$ python -q
>>> import numpy as np
>>> np.set_printoptions(suppress=True, linewidth=200)
>>> mat = np.load("a.npy")
>>> mat
array([[-1.346,  1.468,  1.013, -2.754,  0.234,  0.538, -2.356, -1.091,  0.738, -1.57 , -1.526],
       [ 0.807, -2.283,  0.043,  2.605, -0.14 ,  1.776, -1.625,  0.213, -0.107,  1.873, -1.724],
       [ 0.443,  0.092, -1.062, -0.938,  0.483, -4.297,  1.182,  0.201,  0.857, -1.312,  0.445],
       [ 3.307,  0.042, -0.123,  0.834, -1.648,  2.683, -1.556, -0.514,  0.731, -0.22 ,  0.402],
       [ 2.31 , -2.059, -1.2  ,  1.42 ,  0.072,  0.431,  1.204, -2.417,  0.449,  2.003, -0.521],
       [-0.022, -0.542, -2.13 ,  0.71 ,  0.406,  0.217, -0.249,  1.825, -2.376,  2.818, -1.572],
       [ 1.255, -0.545,  3.361, -0.703,  1.306,  1.795, -0.963, -2.093,  0.219,  0.481, -0.908],
       [ 0.745, -0.976, -1.678, -3.017, -1.478,  1.212,  0.279,  0.989, -0.378, -1.929, -1.732],
       [ 0.624,  0.081, -0.499, -2.838,  1.698,  1.183, -1.661, -0.658, -2.529, -1.539,  0.249],
       [ 1.719, -1.269,  1.479,  0.931,  2.649,  2.221,  1.493, -1.224,  0.566, -0.501, -1.065],
       [-3.116,  0.068,  1.275,  0.582,  0.89 , -0.541, -1.043, -2.271, -1.959, -1.235, -0.793],
       [ 0.166, -1.515,  0.127, -1.62 , -0.29 ,  1.208,  3.482,  0.846, -1.742, -1.561,  0.423],
       [-2.35 , -2.03 ,  0.649, -1.87 , -1.751,  0.329, -1.002,  0.817, -0.621, -2.253,  1.065],
       [-2.381,  1.41 , -1.27 , -2.164, -1.569, -2.651, -0.236,  0.67 , -0.948,  0.212,  0.332]])
>>> other = np.c_[mat[:, :3] @ np.array([[1, 0, 5], [3, 5, 4], [4, 0, 5]]), np.array([2, 3, 3, 1, 3, 0, 0, 2, 0, 1, 1, 2, 2, 0])]
>>> print(other.round(3))
[[  7.11    7.34    4.207   2.   ]
 [ -5.87  -11.415  -4.882   3.   ]
 [ -3.529   0.46   -2.727   3.   ]
 [  2.941   0.21   16.088   1.   ]
 [ -8.667 -10.295  -2.686   3.   ]
 [-10.168  -2.71  -12.928   0.   ]
 [ 13.064  -2.725  20.9     0.   ]
 [ -8.895  -4.88   -8.569   2.   ]
 [ -1.129   0.405   0.949   0.   ]
 [  3.828  -6.345  10.914   1.   ]
 [  2.188   0.34   -8.933   1.   ]
 [ -3.871  -7.575  -4.595   2.   ]
 [ -5.844 -10.15  -16.625   2.   ]
 [ -3.231   7.05  -12.615   0.   ]]
>>> np.round(np.linalg.norm(np.linalg.qr(mat)[0].T @ other, axis=0) ** 2 / ((other ** 2).sum(axis=0) + 1e-12), 3)
array([1.   , 1.   , 1.   , 0.825])
>>> np.round(np.linalg.lstsq(mat, other[:, 0])[0], 3) + 0
array([1., 3., 4., 0., 0., 0., 0., 0., 0., 0., 0.])
>>> print(np.linalg.matrix_rank(other))
4
>>> np.linalg.matrix_rank(np.c_[mat, other])
np.int64(12)
